$ ipython --no-banner

In [1]: import numpy as np

In [2]: import numpy.linalg as la

In [3]: np.set_printoptions(precision=3, suppress=True, linewidth=200, legacy="1.25")

In [4]: tidy = lambda a: np.round(a, 3) + 0

In [5]: out = np.array([[2, -8, -1], [1, -5, 5], [-5, -9, -7]])

In [6]: J = np.triu(out)

In [7]: J
Out[7]: 
array([[ 2, -8, -1],
       [ 0, -5,  5],
       [ 0,  0, -7]])

In [8]: ev, evecs = la.eig(J)

In [9]: ev
Out[9]: array([ 2., -5., -7.])

In [10]: tidy(np.sort(la.eigvals(J.T)))
Out[10]: array([-7., -5.,  2.])

In [11]: np.prod(ev)
Out[11]: 70.0

In [12]: proj = np.triu(np.array([[1, -6, 9], [8, -5, -9], [0, -1, 4]]), 1) + np.eye(3)

In [13]: out = proj @ J @ la.inv(proj)

In [14]: np.trace(out), np.trace(J)
Out[14]: (-10.0, -10)

In [15]: np.poly(out)
Out[15]: array([  1.,  10.,  11., -70.])

In [16]: out
Out[16]: 
array([[  2.,  34., 194.],
       [  0.,  -5.,  23.],
       [  0.,   0.,  -7.]])

In [17]: proj @ J - J @ proj
Out[17]: 
array([[   0.,   42., -183.],
       [   0.,    0.,   18.],
       [   0.,    0.,    0.]])

In [18]: vec = np.array([2, -1, 2])

In [19]: h = np.maximum(J @ vec, 0)

In [20]: tidy(np.tanh(J @ vec))
Out[20]: array([ 1.,  1., -1.])

In [21]: h
Out[21]: array([10, 15,  0])

In [22]: J @ J
Out[22]: 
array([[  4,  24, -35],
       [  0,  25, -60],
       [  0,   0,  49]])

In [23]: tidy(np.sort(la.eigvals(J)))
Out[23]: array([-7., -5.,  2.])

In [24]: r0 = np.array([-4, 4, -4])

In [25]: feats = np.array([np.roll(r0, i) for i in range(3)])

In [26]: feats
Out[26]: 
array([[-4,  4, -4],
       [-4, -4,  4],
       [ 4, -4, -4]])

In [27]: r0 = np.array([5, 6, 0])

In [28]: out = feats + np.outer(r0, np.eye(3)[0])

In [29]: la.matrix_rank(out - feats)
Out[29]: 1

In [30]: tidy(la.det(out) / la.det(feats)), tidy(1 + la.solve(feats, r0)[0])
Out[30]: (-0.375, -0.375)

In [31]: out
Out[31]: 
array([[ 1.,  4., -4.],
       [ 2., -4.,  4.],
       [ 4., -4., -4.]])

In [32]: vec = np.array([2, -3, 0])

In [33]: rhs = out @ vec

In [34]: rhs
Out[34]: array([-10.,  16.,  20.])

In [35]: tidy(la.solve(out.T, out[0]))
Out[35]: array([1., 0., 0.])

In [36]: tidy(la.solve(out, out[:, 0]))
Out[36]: array([1., 0., 0.])

In [37]: tidy(la.solve(out, -2 * rhs))
Out[37]: array([-4.,  6.,  0.])

In [38]: tidy(la.solve(out, rhs))
Out[38]: array([ 2., -3.,  0.])

In [39]: np.einsum("ii->", feats)
Out[39]: -12

In [40]: tidy(la.det(feats.T))
Out[40]: -256.0

In [41]: tidy(la.eigvals(feats).sum().real)
Out[41]: -12.0

In [42]: np.einsum("ij,ji->", feats, feats)
Out[42]: -48

In [43]: tidy(la.eigvals(feats))
Out[43]: array([-4.+6.928j, -4.-6.928j, -4.+0.j   ])

In [44]: vec = np.array([4, -7, 8])

In [45]: rhs = feats @ vec

In [46]: rhs
Out[46]: array([-76,  44,  12])

In [47]: tidy(la.solve(feats, -2 * rhs))
Out[47]: array([ -8.,  14., -16.])

In [48]: tidy(la.solve(feats, feats[:, 1]))
Out[48]: array([0., 1., 0.])

In [49]: tidy(la.solve(feats, rhs + feats[:, 2]))
Out[49]: array([ 4., -7.,  9.])

In [50]: tidy(la.solve(feats, rhs))
Out[50]: array([ 4., -7.,  8.])

In [51]: tidy(la.solve(feats.T, feats[2]))
Out[51]: array([0., 0., 1.])
